% ipython --no-banner

In [1]: import numpy as np

In [2]: from numpy import linalg as LA

In [3]: np.set_printoptions(suppress=True, linewidth=100)

In [4]: tidy = lambda a: np.round(a, 3) + 0

In [5]: A = np.loadtxt("a.csv", delimiter=",")

In [6]: A
Out[6]: 
array([[ 3.,  0., -1., -3., -3.,  0.],
       [ 1., -2.,  3., -3., -3., -3.],
       [ 0.,  1.,  2., -2., -3., -2.],
       [-1.,  0.,  5.,  0., -3., -5.],
       [ 4., -1.,  4., -8., -9., -5.],
       [-2.,  3.,  4.,  1., -3., -4.],
       [ 0.,  0.,  0.,  0.,  0.,  0.],
       [ 0.,  0.,  8., -3., -3., -2.],
       [ 1.,  1.,  4., -6., -1.,  6.],
       [ 0.,  0.,  0.,  0.,  0.,  0.],
       [-2.,  2.,  2.,  3.,  0., -2.],
       [ 0.,  0.,  0.,  0.,  0.,  0.],
       [ 1.,  1.,  4., -6., -1.,  6.],
       [-1.,  2.,  5.,  0.,  0.,  1.],
       [-1.,  3.,  7., -2., -3., -1.],
       [ 1.,  1.,  5., -5., -3.,  1.],
       [ 3.,  2.,  2., -8., -7.,  1.],
       [ 0.,  1.,  2., -2., -3., -2.],
       [ 0.,  0.,  0.,  0.,  0.,  0.],
       [ 4.,  1.,  3., -9., -4.,  6.]])

In [7]: q, vecs = LA.qr(A[:, :5])[0], LA.qr(A[:, 5:])[0]

In [8]: s = LA.svd(q.T @ vecs, compute_uv=False)

In [9]: (s > 0.9).sum()
Out[9]: np.int64(1)

In [10]: tidy(LA.norm(q @ q.T - vecs @ vecs.T, 2))
Out[10]: np.float64(1.0)

In [11]: tidy(s)
Out[11]: array([0.997])

In [12]: Xs = A - A.mean(axis=0)

In [13]: vecs = LA.svd(Xs)[2][:5]

In [14]: other = Xs - Xs @ vecs.T @ vecs

In [15]: tidy(other.std(axis=0))
Out[15]: array([0.021, 0.04 , 0.003, 0.044, 0.066, 0.043])

In [16]: tidy(np.diag(vecs.T @ vecs))
Out[16]: array([0.956, 0.843, 0.999, 0.81 , 0.57 , 0.822])

In [17]: feats = np.loadtxt("x.csv", delimiter=",")

In [18]: feats
Out[18]: 
array([[ 7.072,  4.011, -2.879,  4.024,  3.036,  5.972,  7.905,  8.962, -8.936],
       [ 7.053,  4.032, -2.987,  3.997,  3.055,  6.042,  8.099,  8.921, -8.929],
       [ 7.064,  3.983, -2.865,  4.018,  3.06 ,  6.099,  7.976,  9.009, -8.997],
       [ 7.009,  4.036, -3.067,  3.985,  2.988,  5.912,  7.971,  9.012, -8.975],
       [ 7.024,  4.034, -3.022,  4.047,  3.103,  5.988,  7.986,  8.958, -8.933],
       [ 7.05 ,  4.022, -3.023,  4.089,  3.046,  6.02 ,  7.936,  9.108, -9.007],
       [ 6.946,  3.963, -3.045,  3.947,  3.015,  5.994,  7.997,  8.932, -8.943],
       [-7.048,  8.017, -8.007, -6.044,  6.   ,  0.025,  8.982,  3.003, -3.033],
       [-6.91 ,  8.043, -7.964, -6.073,  5.981, -0.059,  9.002,  3.064, -3.043],
       [-7.032,  7.962, -8.012, -5.99 ,  5.961,  0.051,  8.95 ,  3.023, -2.987],
       [-7.035,  8.016, -7.946, -5.991,  6.124, -0.024,  8.914,  3.077, -3.016],
       [-7.051,  7.935, -7.956, -5.992,  5.99 , -0.035,  8.978,  3.007, -3.039],
       [-7.025,  7.976, -8.101, -6.062,  6.037, -0.002,  9.004,  3.077, -2.978],
       [-6.973,  7.958, -7.964, -5.977,  5.995,  0.04 ,  9.049,  2.915, -2.95 ],
       [ 3.027,  8.958,  5.917,  1.028, -2.975,  3.985, -9.004,  3.036, -4.983],
       [ 3.093,  8.959,  6.04 ,  1.049, -2.951,  4.003, -8.951,  2.96 , -4.965],
       [ 2.918,  9.031,  6.   ,  0.978, -2.996,  3.96 , -8.992,  2.988, -5.009],
       [ 2.992,  8.962,  5.968,  1.062, -3.014,  3.966, -8.97 ,  3.015, -5.018],
       [ 2.969,  8.986,  5.989,  0.974, -2.986,  4.   , -9.025,  2.946, -5.038],
       [ 3.099,  9.06 ,  6.039,  1.089, -3.039,  4.052, -8.99 ,  3.099, -5.032],
       [ 2.984,  9.016,  6.011,  0.879, -2.94 ,  3.991, -9.029,  3.046, -4.99 ]])

In [19]: rng = np.random.default_rng(57517)

In [20]: other = feats + rng.integers(-2, 3, (21, 3)) @ rng.integers(-2, 3, (3, 9))

In [21]: tidy(other)
Out[21]: 
array([[  6.072,   3.011,  -8.879,   6.024,   8.036,   8.972,   9.905,  12.962,  -9.936],
       [  1.053,   0.032,  -4.987,   1.997,   3.055,  10.042,   8.099,  10.921,  -6.929],
       [  3.064,   1.983,  -2.865,   3.018,   3.06 ,   9.099,   8.976,  13.009,  -9.997],
       [ 10.009,   6.036,  -6.067,   6.985,   6.988,   5.912,   9.971,  12.012, -11.975],
       [  2.024,   1.034,   0.978,   0.047,  -1.897,   6.988,   5.986,   6.958,  -5.933],
       [  7.05 ,   5.022,  -2.023,   5.089,   4.046,   7.02 ,   9.936,  14.108, -13.007],
       [ 11.946,   6.963,   0.955,   3.947,   0.015,   0.994,   5.997,   2.932,  -7.943],
       [ -8.048,   7.017, -10.007,  -6.044,   7.   ,   1.025,   8.982,   3.003,  -2.033],
       [ -1.91 ,  11.043,  -3.964,  -6.073,   2.981,  -5.059,   7.002,  -2.936,  -2.043],
       [ -9.032,   6.962, -11.012,  -4.99 ,   8.961,   3.051,  10.95 ,   8.023,  -4.987],
       [-10.035,   6.016,  -8.946,  -6.991,   6.124,   1.976,   8.914,   4.077,  -2.016],
       [-10.051,   6.935,  -3.956,  -7.992,   2.99 ,   0.965,   8.978,   5.007,  -4.039],
       [ -9.025,   5.976, -12.101,  -6.062,   8.037,   1.998,   9.004,   3.077,  -0.978],
       [ -9.973,   5.958,  -4.964,  -8.977,   1.995,   0.04 ,   7.049,  -0.085,   0.05 ],
       [  5.027,   9.958,   2.917,   3.028,   0.025,   3.985,  -8.004,   4.036,  -5.983],
       [  0.093,   7.959,  12.04 ,  -1.951,  -7.951,   4.003,  -9.951,   2.96 ,  -4.965],
       [ -0.082,   7.031,   1.   ,   1.978,   1.004,   7.96 ,  -6.992,   7.988,  -6.009],
       [  4.992,   9.962,   8.968,   0.062,  -6.014,   0.966, -10.97 ,  -1.985,  -3.018],
       [  6.969,  11.986,   4.989,   3.974,   0.014,   3.   ,  -7.025,   5.946,  -9.038],
       [  8.099,  12.06 ,   4.039,   4.089,  -0.039,   2.052,  -7.99 ,   3.099,  -7.032],
       [  3.984,   9.016,   3.011,   1.879,  -0.94 ,   3.991,  -9.029,   2.046,  -3.99 ]])

In [22]: LA.matrix_rank(other - feats, tol=1e-8)
Out[22]: np.int64(3)
